>>> import numpy as np
>>> import numpy.linalg as la
>>> np.set_printoptions(precision=2, suppress=True, linewidth=100, floatmode="fixed")
>>> rnd = lambda a: np.round(a, 2) + 0
>>> data = np.loadtxt("run13.csv", delimiter=",")
>>> print(data)
[[ 1.00  0.00  0.00  0.00  0.00]
 [ 2.00  1.00  0.00  0.00  0.00]
 [ 5.00  4.00  1.00  0.00  0.00]
 [ 3.00 -1.00  0.00  1.00  0.00]
 [ 0.00  0.00  3.00 -2.00  1.00]]
>>> print(rnd(la.eigvals(data).sum().real))
5.0
>>> print(np.poly(data))
[  1.00  -5.00  10.00 -10.00   5.00  -1.00]
>>> print(np.kron(np.eye(2, dtype=int), data))
[[ 1.00  0.00  0.00  0.00  0.00  0.00  0.00  0.00  0.00  0.00]
 [ 2.00  1.00  0.00  0.00  0.00  0.00  0.00  0.00  0.00  0.00]
 [ 5.00  4.00  1.00  0.00  0.00  0.00  0.00  0.00  0.00  0.00]
 [ 3.00 -1.00  0.00  1.00  0.00  0.00 -0.00  0.00  0.00  0.00]
 [ 0.00  0.00  3.00 -2.00  1.00  0.00  0.00  0.00 -0.00  0.00]
 [ 0.00  0.00  0.00  0.00  0.00  1.00  0.00  0.00  0.00  0.00]
 [ 0.00  0.00  0.00  0.00  0.00  2.00  1.00  0.00  0.00  0.00]
 [ 0.00  0.00  0.00  0.00  0.00  5.00  4.00  1.00  0.00  0.00]
 [ 0.00 -0.00  0.00  0.00  0.00  3.00 -1.00  0.00  1.00  0.00]
 [ 0.00  0.00  0.00 -0.00  0.00  0.00  0.00  3.00 -2.00  1.00]]
>>> print(np.einsum("ij,ji->", data, data))
5.0
>>> print(rnd(la.eigvals(data)))
[1.00 1.00 1.00 1.00 1.00]
>>> print(np.einsum("ii->", data))
5.0
>>> x = np.array([3, -1, 2, -7, 7])
>>> h1 = np.maximum(data @ x, 0)
>>> print(data.T @ h1)
[ 87.00  54.00  94.00 -51.00  27.00]
>>> print(np.maximum(data @ x, 0) - np.maximum(-data @ x, 0))
[ 3.00  5.00 13.00  3.00 27.00]
>>> r0 = np.array([0, 2, 0])
>>> print(np.correlate(data[4], data[1], "full"))
[ 0.00  0.00  0.00  0.00  0.00  3.00  4.00 -3.00  2.00]
>>> ev, evecs = la.eig(data)
>>> print(rnd(np.sort(la.eigvals(la.inv(data)))))
[1.00+0.00j 1.00+0.00j 1.00+0.00j 1.00+0.00j 1.00+0.00j]
>>> print(data @ evecs[:, 0] - ev[0] * evecs[:, 0])
[0.00 0.00 0.00 0.00 0.00]
>>> print(np.prod(ev))
1.0
>>> E = np.load("test0.npy")
>>> print(E)
[[ 2.10  0.40 -1.00 -0.30]
 [-3.90 -0.30 -0.40  1.20]
 [-1.20  0.70 -0.20 -0.20]
 [ 2.40  1.10 -2.30 -0.90]]
>>> ang = np.radians(90)
>>> R = np.eye(4)
>>> R[0, 0] = R[2, 2] = np.cos(ang)
>>> R[0, 2], R[2, 0] = -np.sin(ang), np.sin(ang)
>>> print(rnd(R))
[[ 0.00  0.00 -1.00  0.00]
 [ 0.00  1.00  0.00  0.00]
 [ 1.00  0.00  0.00  0.00]
 [ 0.00  0.00  0.00  1.00]]
>>> A2 = E @ R.T
>>> print(rnd(la.svd(E, compute_uv=False)), rnd(la.svd(A2, compute_uv=False)))
[5.58 2.39 0.88 0.18] [5.58 2.39 0.88 0.18]
>>> print(rnd(la.det(R)), np.trace(R))
1.0 2.0
>>> print(np.allclose(la.norm(E, axis=1), la.norm(A2, axis=1)))
True
